In [1]: import numpy as np

In [2]: import numpy.linalg as la

In [3]: np.set_printoptions(suppress=True, linewidth=200)

In [4]: A = np.load("x.npy")

In [5]: print(A)
[[3. 1. 0. 0. 0. 0. 0. 0.]
 [0. 3. 1. 0. 0. 0. 0. 0.]
 [0. 0. 3. 1. 0. 0. 0. 0.]
 [0. 0. 0. 3. 1. 0. 0. 0.]
 [0. 0. 0. 0. 3. 1. 0. 0.]
 [0. 0. 0. 0. 0. 3. 1. 0.]
 [0. 0. 0. 0. 0. 0. 3. 1.]
 [0. 0. 0. 0. 0. 0. 0. 3.]]

In [6]: Q, r_ = la.qr(A)

In [7]: print(Q.shape, r_.shape)
(8, 8) (8, 8)

In [8]: print(Q @ r_)
[[3. 1. 0. 0. 0. 0. 0. 0.]
 [0. 3. 1. 0. 0. 0. 0. 0.]
 [0. 0. 3. 1. 0. 0. 0. 0.]
 [0. 0. 0. 3. 1. 0. 0. 0.]
 [0. 0. 0. 0. 3. 1. 0. 0.]
 [0. 0. 0. 0. 0. 3. 1. 0.]
 [0. 0. 0. 0. 0. 0. 3. 1.]
 [0. 0. 0. 0. 0. 0. 0. 3.]]

In [9]: print(np.allclose(r_.T @ r_, A.T @ A))
True

In [10]: Y = np.array([[-1.4, 0.2, 1.1],
    ...:     [-0.7, -0.6, 0.5],
    ...:     [0.6, 0.4, 1.3],
    ...:     [0.5, 0.9, 1.1],
    ...:     [-1.6, 0.5, -0.4],
    ...:     [-1.7, 1.8, -0.1],
    ...:     [1.0, -1.0, -0.4],
    ...:     [-1.1, -0.5, -0.1]])

In [11]: Z = np.array([[-0.4, -1.9, -0.3, 0.1, -1.2, 1.6],
    ...:     [-0.3, -0.6, -1.0, -3.0, 0.5, -0.4],
    ...:     [0.4, -0.7, 0.4, -0.1, -1.4, 0.6]])

In [12]: F = Y @ Z

In [13]: print(F.round(3))
[[ 0.94  1.77  0.66 -0.85  0.24 -1.66]
 [ 0.66  1.34  1.01  1.68 -0.16 -0.58]
 [ 0.16 -2.29 -0.06 -1.27 -2.34  1.58]
 [-0.03 -2.26 -0.61 -2.76 -1.69  1.1 ]
 [ 0.33  3.02 -0.18 -1.62  2.73 -3.  ]
 [ 0.1   2.22 -1.33 -5.56  3.08 -3.5 ]
 [-0.26 -1.02  0.54  3.14 -1.14  1.76]
 [ 0.55  2.46  0.79  1.4   1.21 -1.62]]

In [14]: U, sigma, Vt = la.svd(F)

In [15]: V = Vt[:(sigma > 1e-8).sum()]

In [16]: rng = np.random.default_rng(44)

In [17]: vec = F[1] + 3 * F[2] + rng.integers(2) * np.eye(6)[3]

In [18]: print(vec.round(3))
[ 1.14 -5.53  0.83 -1.13 -7.18  4.16]

In [19]: print(np.round(np.diag(V.T @ V), 3))
[0.263 0.507 0.266 0.922 0.679 0.363]

In [20]: print(np.round(la.norm(vec - V.T @ V @ vec), 3))
0.28

In [21]: print(la.matrix_rank(np.vstack([F, vec])))
4
